>>> import numpy as np
>>> np.set_printoptions(suppress=True, linewidth=140)
>>> J = np.loadtxt("run4.csv", delimiter=",")
>>> print(J)
[[ 1.  2.  0.  0.  1. -1.  3.  1.]
 [ 1.  3.  0.  0. -3. -3. -3.  1.]
 [-3.  3. -1.  3.  0.  0. -2.  2.]
 [-1. -2.  2. -3.  0. -1.  0.  3.]
 [-2.  1.  2. -2. -1. -3.  0.  3.]
 [-3.  0. -1. -3.  0.  3.  1.  2.]
 [-3.  2. -1.  0. -2.  2. -1.  1.]
 [-3.  2.  2.  0.  0. -2.  0. -1.]
 [-3.  1. -3.  0.  0. -1. -3. -2.]
 [-2. -7.  0.  0. 10.  8. 12. -2.]]
>>> P = J @ np.linalg.solve(J.T @ J, J.T)
>>> print(np.round(np.linalg.eigvalsh(P), 3) + 0)
[0. 0. 1. 1. 1. 1. 1. 1. 1. 1.]
>>> rng = np.random.default_rng(653856)
>>> labels = rng.permutation(8)
>>> out = J[:, labels] * rng.choice([-1, 1], 8)
>>> print(out)
[[ -3.   1.   1.  -0.  -1.   2.   1.  -0.]
 [  3.   3.   1.  -0.  -1.   3.  -3.  -0.]
 [  2.  -0.   2.   1.   3.   3.   0.  -3.]
 [ -0.   1.   3.  -2.   1.  -2.   0.   3.]
 [ -0.   3.   3.  -2.   2.   1.  -1.   2.]
 [ -1.  -3.   2.   1.   3.   0.   0.   3.]
 [  1.  -2.   1.   1.   3.   2.  -2.  -0.]
 [ -0.   2.  -1.  -2.   3.   2.   0.  -0.]
 [  3.   1.  -2.   3.   3.   1.   0.  -0.]
 [-12.  -8.  -2.  -0.   2.  -7.  10.  -0.]]
>>> Uu, _, Vh = np.linalg.svd(J.T @ out)
>>> print(np.round(Uu @ Vh, 3) + 0)
[[ 0.  0.  0.  0. -1.  0.  0.  0.]
 [ 0.  0.  0.  0.  0.  1.  0.  0.]
 [ 0.  0.  0. -1.  0.  0.  0.  0.]
 [ 0.  0.  0.  0.  0.  0.  0. -1.]
 [ 0.  0.  0.  0.  0.  0.  1.  0.]
 [ 0. -1.  0.  0.  0.  0.  0.  0.]
 [-1.  0.  0.  0.  0.  0.  0.  0.]
 [ 0.  0.  1.  0.  0.  0.  0.  0.]]
>>> print(np.round(np.linalg.lstsq(J, out)[0], 3) + 0)
[[ 0.  0.  0.  0. -1.  0.  0.  0.]
 [ 0.  0.  0.  0.  0.  1.  0.  0.]
 [ 0.  0.  0. -1.  0.  0.  0.  0.]
 [ 0.  0.  0.  0.  0.  0.  0. -1.]
 [ 0.  0.  0.  0.  0.  0.  1.  0.]
 [ 0. -1.  0.  0.  0.  0.  0.  0.]
 [-1.  0.  0.  0.  0.  0.  0.  0.]
 [ 0.  0.  1.  0.  0.  0.  0.  0.]]
>>> W0 = np.loadtxt("block18.csv", delimiter=",")
>>> print(W0.round(3))
[[ 0.74   0.023  0.249  0.171  0.284 -0.082 -0.076  0.052  0.073]
 [ 0.023  0.737 -0.262  0.114  0.16   0.024  0.261  0.04   0.126]
 [ 0.249 -0.262  0.48   0.063 -0.193 -0.07   0.251  0.079  0.062]
 [ 0.171  0.114  0.063  0.639 -0.118  0.331  0.021 -0.21  -0.13 ]
 [ 0.284  0.16  -0.193 -0.118  0.424 -0.167 -0.179  0.043 -0.16 ]
 [-0.082  0.024 -0.07   0.331 -0.167  0.535 -0.189  0.249  0.04 ]
 [-0.076  0.261  0.251  0.021 -0.179 -0.189  0.68   0.051 -0.099]
 [ 0.052  0.04   0.079 -0.21   0.043  0.249  0.051  0.855 -0.051]
 [ 0.073  0.126  0.062 -0.13  -0.16   0.04  -0.099 -0.051  0.91 ]]
>>> evals, evecs = np.linalg.eigh(W0)
>>> print(np.round(np.linalg.eigvalsh(W0 @ W0), 3) + 0)
[0. 0. 0. 1. 1. 1. 1. 1. 1.]
>>> print(np.round(evecs.T @ evecs, 3) + 0)
[[1. 0. 0. 0. 0. 0. 0. 0. 0.]
 [0. 1. 0. 0. 0. 0. 0. 0. 0.]
 [0. 0. 1. 0. 0. 0. 0. 0. 0.]
 [0. 0. 0. 1. 0. 0. 0. 0. 0.]
 [0. 0. 0. 0. 1. 0. 0. 0. 0.]
 [0. 0. 0. 0. 0. 1. 0. 0. 0.]
 [0. 0. 0. 0. 0. 0. 1. 0. 0.]
 [0. 0. 0. 0. 0. 0. 0. 1. 0.]
 [0. 0. 0. 0. 0. 0. 0. 0. 1.]]
>>> print(np.round(np.linalg.eigvalsh(W0 + -3 * np.eye(9)), 3))
[-3. -3. -3. -2. -2. -2. -2. -2. -2.]
>>> print(np.round(evecs.T @ W0 @ evecs, 3) + 0)
[[0. 0. 0. 0. 0. 0. 0. 0. 0.]
 [0. 0. 0. 0. 0. 0. 0. 0. 0.]
 [0. 0. 0. 0. 0. 0. 0. 0. 0.]
 [0. 0. 0. 1. 0. 0. 0. 0. 0.]
 [0. 0. 0. 0. 1. 0. 0. 0. 0.]
 [0. 0. 0. 0. 0. 1. 0. 0. 0.]
 [0. 0. 0. 0. 0. 0. 1. 0. 0.]
 [0. 0. 0. 0. 0. 0. 0. 1. 0.]
 [0. 0. 0. 0. 0. 0. 0. 0. 1.]]
>>> print((evals > 1e-8).sum(), (evals < -1e-8).sum())
6 0
>>> r = np.linalg.matrix_rank(W0)
>>> print(r)
6
>>> ns = np.linalg.svd(W0)[2][r:].T
>>> print([int(np.linalg.matrix_rank(W0[:, :j + 1])) for j in range(9)])
[1, 2, 3, 4, 5, 6, 6, 6, 6]
>>> print(np.allclose(W0 @ ns, 0))
True
>>> print(np.linalg.matrix_rank(W0.T @ W0), np.linalg.matrix_rank(W0 @ W0.T))
6 6
>>> print([int(np.linalg.matrix_rank(np.delete(W0, i, axis=0))) for i in range(9)])
[6, 6, 6, 6, 6, 6, 6, 6, 6]
